% ipython --no-banner

In [1]: import numpy as np

In [2]: np.set_printoptions(precision=2, suppress=True, linewidth=140, sign=" ")

In [3]: def rnd(a):
   ...:     return np.round(a, 2) + 0
   ...: 

In [4]: E = np.load("w.npy")

In [5]: print(E)
[[ 1.    0.7   0.49  0.34  0.24]
 [ 0.7   1.    0.7   0.49  0.34]
 [ 0.49  0.7   1.    0.7   0.49]
 [ 0.34  0.49  0.7   1.    0.7 ]
 [ 0.24  0.34  0.49  0.7   1.  ]]

In [6]: other = np.array([[-1, -2, -1], [2, -3, 0], [0, 1, -1], [-1, -1, -1], [-2, 3, 3]])

In [7]: print(rnd(np.einsum("ij->j", E)))
[ 2.77  3.23  3.38  3.23  2.77]

In [8]: vals, evecs = np.linalg.eigvalsh(E)
Traceback (most recent call last):
  Cell In[8], line 1
    vals, evecs = np.linalg.eigvalsh(E)
ValueError: too many values to unpack (expected 2)


In [9]: vals, evecs = np.linalg.eigh(E)

In [10]: print(rnd(np.linalg.eigvalsh(E @ E)))
[ 0.04  0.06  0.19  1.03  9.61]

In [11]: print(vals.sum(), np.trace(E))
5.0 5.0

In [12]: print(rnd(np.linalg.eigvalsh(E + 5 * np.eye(5))))
[ 5.19  5.25  5.43  6.02  8.1 ]

In [13]: print(np.unique(vals.round(6) + 0, return_counts=True)[1])
[ 1  1  1  1  1]

In [14]: print(rnd(evecs.T @ evecs))
[[ 1.  0.  0.  0.  0.]
 [ 0.  1.  0.  0.  0.]
 [ 0.  0.  1.  0.  0.]
 [ 0.  0.  0.  1.  0.]
 [ 0.  0.  0.  0.  1.]]

In [15]: print(np.linalg.matrix_rank(E))
5

In [16]: print(E.shape)
(5, 5)

In [17]: print(rnd(np.linalg.norm(E)))
3.31

In [18]: E[:, 5]
Traceback (most recent call last):
  Cell In[18], line 1
    E[:, 5]
IndexError: index 5 is out of bounds for axis 1 with size 5


In [19]: print(rnd(E - E[0]))
[[ 0.    0.    0.    0.    0.  ]
 [-0.3   0.3   0.21  0.15  0.1 ]
 [-0.51  0.    0.51  0.36  0.25]
 [-0.66 -0.21  0.21  0.66  0.46]
 [-0.76 -0.36  0.    0.36  0.76]]

In [20]: np.linalg.rank(E)
Traceback (most recent call last):
  Cell In[20], line 1
    np.linalg.rank(E)
AttributeError: module 'numpy.linalg' has no attribute 'rank'


In [21]: x0 = np.ones(5)

In [22]: for _ in range(7):
    ...:     x0 = E @ x0
    ...:     x0 /= np.linalg.norm(x0)
    ...:     print(round(x0 @ E @ x0, 2))
    ...: 
3.1
3.1
3.1
3.1
3.1
3.1
3.1

In [23]: print(rnd(x0))
[ 0.39  0.47  0.5   0.47  0.39]

In [24]: proj = np.triu(np.array([[-1, 3, 1, -2, 2],
    ...:     [3, -2, 2, 3, -1],
    ...:     [-1, 0, 2, 2, 0],
    ...:     [3, 1, 1, -3, -3],
    ...:     [3, -2, 3, -1, 1]]), 1) + np.eye(5)

In [25]: other = proj @ E @ np.linalg.inv(proj)

In [26]: print(np.trace(other), np.trace(E))
5.0 5.0

In [27]: print(rnd(np.linalg.det(other)))
0.07
